% python3 -q
>>> import numpy as np
>>> np.set_printoptions(precision=2, suppress=True, linewidth=120)
>>> mat = np.load("data.npy")
>>> print(mat)
[[ 0  0  0  0  0  0]
 [ 3 -2  0  0  0  0]
 [-2 -1  3  0  0  0]
 [-2 -1  1  0  0  0]
 [-1 -3  2  3  0  0]
 [ 0  2 -3 -2 -1  0]]
>>> left, sigma, VT = np.linalg.svd(mat, full_matrices=False)
>>> print(left.shape, sigma.shape, VT.shape)
(6, 6) (6,) (6, 6)
>>> print(np.round(left.T @ left, 2) + 0)
[[1. 0. 0. 0. 0. 0.]
 [0. 1. 0. 0. 0. 0.]
 [0. 0. 1. 0. 0. 0.]
 [0. 0. 0. 1. 0. 0.]
 [0. 0. 0. 0. 1. 0.]
 [0. 0. 0. 0. 0. 1.]]
>>> print(np.abs(left[:, 0]).round(6).argmax())
4
>>> x = np.array([3, 2, 1, 3, 0, 0])
>>> a = np.maximum(mat @ x, 0)
>>> print(mat.T @ a)
[ 13 -16   4   6   0   0]
>>> print(a)
[0 5 0 0 2 0]
>>> rk = np.linalg.matrix_rank(mat)
>>> print(rk)
5
>>> N = np.linalg.svd(mat)[2][rk:].T
>>> print([int(np.linalg.matrix_rank(mat[:, :j + 1])) for j in range(6)])
[1, 2, 3, 4, 5, 5]
>>> print(np.allclose(mat @ N, 0))
True
>>> print(N.shape)
(6, 1)
>>> J = np.cumsum(np.array([[1, -2, -1, -2, 2, 0],
...     [2, 2, 2, 1, -1, -2],
...     [1, 1, -1, 0, -1, 0],
...     [2, 0, -2, 0, 1, 1],
...     [2, -2, -1, 1, 1, 2],
...     [-2, 1, 0, 1, 2, 2],
...     [2, 0, -2, -1, -2, 1],
...     [-1, -2, 0, 1, 0, 2],
...     [1, 0, 2, -1, 2, 1],
...     [2, 1, 1, -2, 2, -2],
...     [-1, 1, 2, -1, -2, -1],
...     [-1, 0, -1, 0, -1, -1]]), axis=0)
>>> print(J)
[[ 1 -2 -1 -2  2  0]
 [ 3  0  1 -1  1 -2]
 [ 4  1  0 -1  0 -2]
 [ 6  1 -2 -1  1 -1]
 [ 8 -1 -3  0  2  1]
 [ 6  0 -3  1  4  3]
 [ 8  0 -5  0  2  4]
 [ 7 -2 -5  1  2  6]
 [ 8 -2 -3  0  4  7]
 [10 -1 -2 -2  6  5]
 [ 9  0  0 -3  4  4]
 [ 8  0 -1 -3  3  3]]
>>> dist = np.linalg.norm(J[:, None] - J[None], axis=-1)
>>> print(np.linalg.norm(J - J.mean(axis=0), axis=1))
[6.36 6.54 6.16 4.02 2.54 2.76 3.93 5.38 5.49 5.7  4.43 2.91]
>>> print(dist[8])
[10.49 11.66 11.49  9.38  6.4   5.    4.58  3.32  0.    4.24  5.66  5.83]
>>> print(dist[:5, :5])
[[0.   4.24 5.29 6.16 7.68]
 [4.24 0.   2.   4.47 7.28]
 [5.29 2.   0.   3.16 6.56]
 [6.16 4.47 3.16 0.   3.87]
 [7.68 7.28 6.56 3.87 0.  ]]
>>> print(dist[8].round(6).argsort(kind="stable")[:4])
[8 7 9 6]
>>> print(np.linalg.matrix_rank(dist ** 2))
8
>>> print((dist + 1e9 * np.eye(12)).round(6).argmin(axis=1))
[ 1  2  1  2  5  4  7  6  7 10 11 10]
>>> print(np.flatnonzero(dist[8] < dist.mean() / 2))
[8]
>>> print(np.unravel_index(dist.round(6).argmax(), dist.shape))
(np.int64(1), np.int64(8))
>>> print(np.linalg.norm(J, axis=1))
[ 3.74  4.    4.69  6.63  8.89  8.43 10.44 10.91 11.92 13.04 11.05  9.59]
>>> Xs = J - J.mean(axis=0)
>>> vecs = np.linalg.svd(Xs)[2][:1]
>>> B = Xs - Xs @ vecs.T @ vecs
>>> print(B.std(axis=0))
[1.32 0.93 1.39 1.3  1.04 0.77]
>>> print(np.linalg.norm(B, axis=1).round(6).argmax())
0
>>> print(np.round(np.diag(vecs.T @ vecs), 2) + 0)
[0.29 0.01 0.09 0.   0.09 0.51]
>>> print(np.round(np.linalg.norm(B) / np.linalg.norm(Xs), 2))
0.57
>>> B = J / np.sqrt((J ** 2).mean(axis=1, keepdims=True))
>>> print(B[7])
[ 1.57 -0.45 -1.12  0.22  0.45  1.35]
>>> print(np.linalg.matrix_rank(B) == np.linalg.matrix_rank(J))
True
>>> print(np.linalg.norm(B, axis=1))
[2.45 2.45 2.45 2.45 2.45 2.45 2.45 2.45 2.45 2.45 2.45 2.45]
>>> E = np.array([[-0.64, -1.83, -4.18, -1.4, 0.01, -0.15],
...     [-0.9, -1.32, -0.44, -0.58, 1.3, 0.94],
...     [0.25, 0.23, -0.54, 0.67, -1.8, -0.36],
...     [0.91, 0.13, 0.96, -0.31, -1.84, -2.18],
...     [0.51, 0.56, 0.4, 1.68, -3.69, -0.67],
...     [0.49, -0.19, 2.79, -1.37, 1.44, -1.53],
...     [0.31, -0.16, 4.9, 1.08, -2.09, -1.01],
...     [-0.04, 0.38, -2.28, 0.83, -1.34, 0.56],
...     [-0.72, -2.25, -0.8, -2.06, 1.63, -0.47]])
>>> print(np.linalg.matrix_rank(E, rtol=0.1))
4
>>> print(np.linalg.cond(E) > 100)
True
>>> left, sigma, VT = np.linalg.svd(E)
>>> print(np.argmax(sigma[:-1] / (sigma[1:] + 1e-6)) + 1)
4
>>> B = left[:, :4] @ np.diag(sigma[:4]) @ VT[:4]
>>> print(np.linalg.matrix_rank(B))
4
>>> print(B)
[[-0.64 -1.83 -4.18 -1.4   0.01 -0.15]
 [-0.9  -1.32 -0.44 -0.58  1.3   0.94]
 [ 0.25  0.23 -0.54  0.67 -1.8  -0.36]
 [ 0.91  0.13  0.96 -0.31 -1.84 -2.18]
 [ 0.51  0.56  0.4   1.68 -3.69 -0.67]
 [ 0.49 -0.19  2.79 -1.37  1.44 -1.53]
 [ 0.31 -0.16  4.9   1.08 -2.09 -1.01]
 [-0.04  0.38 -2.28  0.83 -1.34  0.56]
 [-0.72 -2.25 -0.8  -2.06  1.63 -0.47]]
>>> left, sigma, VT = np.linalg.svd(E)
>>> vecs = VT[:(sigma > 1e-8).sum()]
>>> rng = np.random.default_rng(9976)
>>> x = E[4] + 5 * E[3] + rng.integers(2) * np.eye(6)[1]
>>> print(x)
[  5.06   2.21   5.2    0.13 -12.89 -11.57]
>>> print(np.diag(vecs.T @ vecs))
[0.23 0.79 0.99 0.45 0.86 0.67]
>>> print(np.linalg.matrix_rank(np.vstack([E, x])))
5
>>> print(np.allclose(vecs.T @ vecs @ x, x))
False
>>> print(round(float(np.linalg.norm(x - vecs.T @ vecs @ x)), 2))
0.45
>>> m1 = np.array([[1, 3, 4, 0, 1, 2, 4, 5, 0, 1],
...     [4, 4, 0, 2, 2, 2, 1, 5, 2, 5],
...     [5, 3, 5, 4, 3, 3, 0, 4, 0, 5],
...     [17, 19, 4, 8, 9, 10, 8, 25, 8, 21]])
>>> print(m1)
[[ 1  3  4  0  1  2  4  5  0  1]
 [ 4  4  0  2  2  2  1  5  2  5]
 [ 5  3  5  4  3  3  0  4  0  5]
 [17 19  4  8  9 10  8 25  8 21]]
>>> W = np.array([[1, -3, -4, 1, 4, 0],
...     [5, 4, -1, -3, -5, -2],
...     [-3, -4, 4, 5, 4, -2],
...     [4, 2, -1, -4, -1, 1],
...     [4, 4, -4, 3, -3, 3],
...     [-5, 3, 2, 2, 2, 3],
...     [4, -1, -3, -1, 4, 0],
...     [5, 2, 5, -2, -5, -4],
...     [2, 2, 3, -3, 3, -1],
...     [-2, 3, 2, 2, 2, -5]])
>>> b = np.array([0, 0, 0, 0, 3, 1])
>>> H = np.maximum(m1 @ W + b, 0)
>>> print((H > 0).mean(axis=0))
[1.  1.  1.  0.5 0.5 0. ]
>>> cent = np.array([[5, -3, -5],
...     [-2, -5, 4],
...     [-4, 5, -2],
...     [1, 3, 4],
...     [5, -3, -2],
...     [-3, 1, 3]])
>>> print(H @ cent)
[[   82   -36  -161]
 [  117  -349   -89]
 [   91  -111     8]
 [  533 -1447  -541]]
>>> gram = m1.T @ m1
>>> print(np.diag(gram))
[331 395  57  84  95 117  81 691  68 492]
>>> print(np.trace(gram), (m1 ** 2).sum())
2411 2411
>>> print(np.round(np.linalg.svd(m1, compute_uv=False) ** 2, 2) + 0)
[2344.59   36.34   30.06    0.  ]
>>> print(np.allclose(gram, gram.T))
True
>>> print(gram)
[[331 357  97 164 177 195 144 470 144 403]
 [357 395 103 172 191 213 168 522 160 437]
 [ 97 103  57  52  55  63  48 140  32 113]
 [164 172  52  84  88  96  66 226  68 198]
 [177 191  55  88  95 105  78 252  76 215]
 [195 213  63  96 105 117  90 282  84 237]
 [144 168  48  66  78  90  81 225  66 177]
 [470 522 140 226 252 282 225 691 210 575]
 [144 160  32  68  76  84  66 210  68 178]
 [403 437 113 198 215 237 177 575 178 492]]
>>> print(np.round(np.linalg.eigvalsh(gram)[::-1], 2) + 0)
[2344.59   36.34   30.06    0.      0.      0.      0.      0.      0.      0.  ]
